% python3 -q
>>> import numpy as np
>>> import numpy.linalg as la
>>> np.set_printoptions(precision=3, suppress=True, linewidth=100, sign=" ")
>>> X = np.load("block8.npy")
>>> X
array([[-0.715, -0.443,  0.81 , -1.251, -2.32 , -2.103, -1.215,  0.093, -0.135, -1.328],
       [ 1.43 , -1.373,  1.296,  1.817,  0.391, -0.761,  1.275, -0.973,  0.008, -1.946],
       [-0.858, -1.489,  0.078,  0.615,  1.871, -0.472, -2.704, -0.778,  0.985,  0.228],
       [ 0.286,  1.959, -0.116, -1.574,  1.668, -1.654,  0.645, -1.666,  0.808, -0.48 ],
       [ 0.286,  1.56 , -0.92 ,  1.715, -0.295, -0.587, -1.296, -1.099, -2.525, -0.042],
       [-2.146, -0.267,  0.551,  1.213, -0.611, -1.254,  1.498, -1.109,  0.258,  2.015],
       [ 0.   , -0.931,  0.013, -0.572,  1.691, -1.799,  0.607,  2.051, -1.961,  0.539],
       [ 1.43 , -0.975,  1.607, -1.535, -0.239,  0.651, -0.342, -1.701, -1.303,  1.696],
       [-1.716,  1.276,  2.737,  0.044,  0.848,  1.19 , -0.196,  0.437, -0.824, -0.944],
       [-1.716, -1.383, -1.556, -1.088,  0.302,  1.025,  0.85 , -1.39 , -1.301, -1.431]])
>>> np.round(X[1] @ X[7], 3)
np.float64(0.0)
>>> np.round(la.norm(X[1] - X[7]), 3)
np.float64(5.657)
>>> vec = np.array([2, 0, 2, 3, 2, 0, 0, 2, 2, 1])
>>> y = X @ vec
>>> b, lr = np.zeros(10), 1 / la.norm(X, 2) ** 2
>>> for i in range(20):
...     b -= lr * X.T @ (X @ b - y)
...     if i % 5 == 0: print(i, round(la.norm(X @ b - y), 3))
... 
0 0.0
5 0.0
10 0.0
15 0.0
>>> np.round(la.cond(X), 3)
np.float64(1.0)
>>> b.round(3) + 0
array([ 2.,  0.,  2.,  3.,  2.,  0.,  0.,  2.,  2.,  1.])
>>> W = np.array([[0, 0, 1, -2],
...     [0, 0, -2, 1],
...     [-2, 1, -1, 2],
...     [1, -2, -1, -2],
...     [-2, -1, -1, 1],
...     [0, 1, 0, -2],
...     [1, 2, 2, -2],
...     [2, 2, 0, -1],
...     [1, 2, 1, -1],
...     [0, -2, -2, 1]])
>>> b = np.array([-6, 9, -7, -7])
>>> hid = np.maximum(X @ W + b, 0)
>>> la.matrix_rank(hid)
np.int64(3)
>>> C = np.array([[-5, 5, 2], [-3, -5, 2], [-2, -1, 2], [-7, -7, -1]])
>>> print((hid @ C).round(6).argmax(axis=1))
[ 2  2  2  2  0  2  2  2  2  2]
>>> W @ C
array([[ 12,  13,   4],
       [ -3,  -5,  -5],
       [ -5, -28,  -6],
       [ 17,  30,  -2],
       [  8, -11,  -9],
       [ 11,   9,   4],
       [ -1,   7,  12],
       [ -9,   7,   9],
       [ -6,   1,   9],
       [  3,   5,  -9]])
>>> vec = np.array([8, 0, 0, 6, 7, 1, 2, 0, 7, 4])
>>> h1 = np.maximum(X @ vec, 0)
>>> np.flatnonzero(h1 > 1e-9)
array([ 1,  2,  3])
>>> X.T @ h1
array([ 19.466, -28.459,  24.802,  29.626,  42.797, -33.205,  -2.547, -40.977,  18.198, -38.327])
>>> X * (h1 > 1e-9)[:, None]
array([[-0.   , -0.   ,  0.   , -0.   , -0.   , -0.   , -0.   ,  0.   , -0.   , -0.   ],
       [ 1.43 , -1.373,  1.296,  1.817,  0.391, -0.761,  1.275, -0.973,  0.008, -1.946],
       [-0.858, -1.489,  0.078,  0.615,  1.871, -0.472, -2.704, -0.778,  0.985,  0.228],
       [ 0.286,  1.959, -0.116, -1.574,  1.668, -1.654,  0.645, -1.666,  0.808, -0.48 ],
       [ 0.   ,  0.   , -0.   ,  0.   , -0.   , -0.   , -0.   , -0.   , -0.   , -0.   ],
       [-0.   , -0.   ,  0.   ,  0.   , -0.   , -0.   ,  0.   , -0.   ,  0.   ,  0.   ],
       [ 0.   , -0.   ,  0.   , -0.   ,  0.   , -0.   ,  0.   ,  0.   , -0.   ,  0.   ],
       [ 0.   , -0.   ,  0.   , -0.   , -0.   ,  0.   , -0.   , -0.   , -0.   ,  0.   ],
       [-0.   ,  0.   ,  0.   ,  0.   ,  0.   ,  0.   , -0.   ,  0.   , -0.   , -0.   ],
       [-0.   , -0.   , -0.   , -0.   ,  0.   ,  0.   ,  0.   , -0.   , -0.   , -0.   ]])
>>> mat = np.load("a.npy")
>>> print(mat)
[[  4   4   4   4   4   4   4   4   4]
 [  4   8   8   8   8   8   8   8   8]
 [  4   8  12  12  12  12  12  12  12]
 [  4   8  12  16  16  16  16  16  16]
 [  4   8  12  16  20  20  20  20  20]
 [  4   8  12  16  20  24  24  24  24]
 [  4   8  12  16  20  24  28  28  28]
 [  4   8  12  16  20  24  28  32  32]
 [  4   8  12  16  20  24  28  32  36]]
>>> evals, vecs = la.eigh(mat)
>>> print(np.abs(vecs[:, -1]))
[ 0.076  0.149  0.218  0.282  0.338  0.384  0.42   0.445  0.457]
>>> np.round(vecs.T @ mat @ vecs, 3) + 0
array([[   1.028,    0.   ,    0.   ,    0.   ,    0.   ,    0.   ,    0.   ,    0.   ,    0.   ],
       [   0.   ,    1.118,    0.   ,    0.   ,    0.   ,    0.   ,    0.   ,    0.   ,    0.   ],
       [   0.   ,    0.   ,    1.293,    0.   ,    0.   ,    0.   ,    0.   ,    0.   ,    0.   ],
       [   0.   ,    0.   ,    0.   ,    1.606,    0.   ,    0.   ,    0.   ,    0.   ,    0.   ],
       [   0.   ,    0.   ,    0.   ,    0.   ,    2.18 ,    0.   ,    0.   ,    0.   ,    0.   ],
       [   0.   ,    0.   ,    0.   ,    0.   ,    0.   ,    3.343,    0.   ,    0.   ,    0.   ],
       [   0.   ,    0.   ,    0.   ,    0.   ,    0.   ,    0.   ,    6.197,    0.   ,    0.   ],
       [   0.   ,    0.   ,    0.   ,    0.   ,    0.   ,    0.   ,    0.   ,   16.594,    0.   ],
       [   0.   ,    0.   ,    0.   ,    0.   ,    0.   ,    0.   ,    0.   ,    0.   ,  146.642]])
>>> vecs @ np.diag(evals) @ vecs.T
array([[  4.,   4.,   4.,   4.,   4.,   4.,   4.,   4.,   4.],
       [  4.,   8.,   8.,   8.,   8.,   8.,   8.,   8.,   8.],
       [  4.,   8.,  12.,  12.,  12.,  12.,  12.,  12.,  12.],
       [  4.,   8.,  12.,  16.,  16.,  16.,  16.,  16.,  16.],
       [  4.,   8.,  12.,  16.,  20.,  20.,  20.,  20.,  20.],
       [  4.,   8.,  12.,  16.,  20.,  24.,  24.,  24.,  24.],
       [  4.,   8.,  12.,  16.,  20.,  24.,  28.,  28.,  28.],
       [  4.,   8.,  12.,  16.,  20.,  24.,  28.,  32.,  32.],
       [  4.,   8.,  12.,  16.,  20.,  24.,  28.,  32.,  36.]])
>>> np.abs(vecs[:, -1]).round(6).argmax()
np.int64(8)
>>> print(evals)
[   1.028    1.118    1.293    1.606    2.18     3.343    6.197   16.594  146.642]
>>> np.unique(evals.round(6) + 0, return_counts=True)[1]
array([ 1,  1,  1,  1,  1,  1,  1,  1,  1])
>>> la.eigvalsh(mat + -3 * np.eye(9))
array([ -1.972,  -1.882,  -1.707,  -1.394,  -0.82 ,   0.343,   3.197,  13.594, 143.642])
>>> print(np.round(vecs.T @ vecs, 3) + 0)
[[ 1.  0.  0.  0.  0.  0.  0.  0.  0.]
 [ 0.  1.  0.  0.  0.  0.  0.  0.  0.]
 [ 0.  0.  1.  0.  0.  0.  0.  0.  0.]
 [ 0.  0.  0.  1.  0.  0.  0.  0.  0.]
 [ 0.  0.  0.  0.  1.  0.  0.  0.  0.]
 [ 0.  0.  0.  0.  0.  1.  0.  0.  0.]
 [ 0.  0.  0.  0.  0.  0.  1.  0.  0.]
 [ 0.  0.  0.  0.  0.  0.  0.  1.  0.]
 [ 0.  0.  0.  0.  0.  0.  0.  0.  1.]]
>>> la.svd(mat, compute_uv=False)
array([ 146.642,   16.594,    6.197,    3.343,    2.18 ,    1.606,    1.293,    1.118,    1.028])
>>> print((evals > 1e-8).sum(), (evals < -1e-8).sum())
9 0
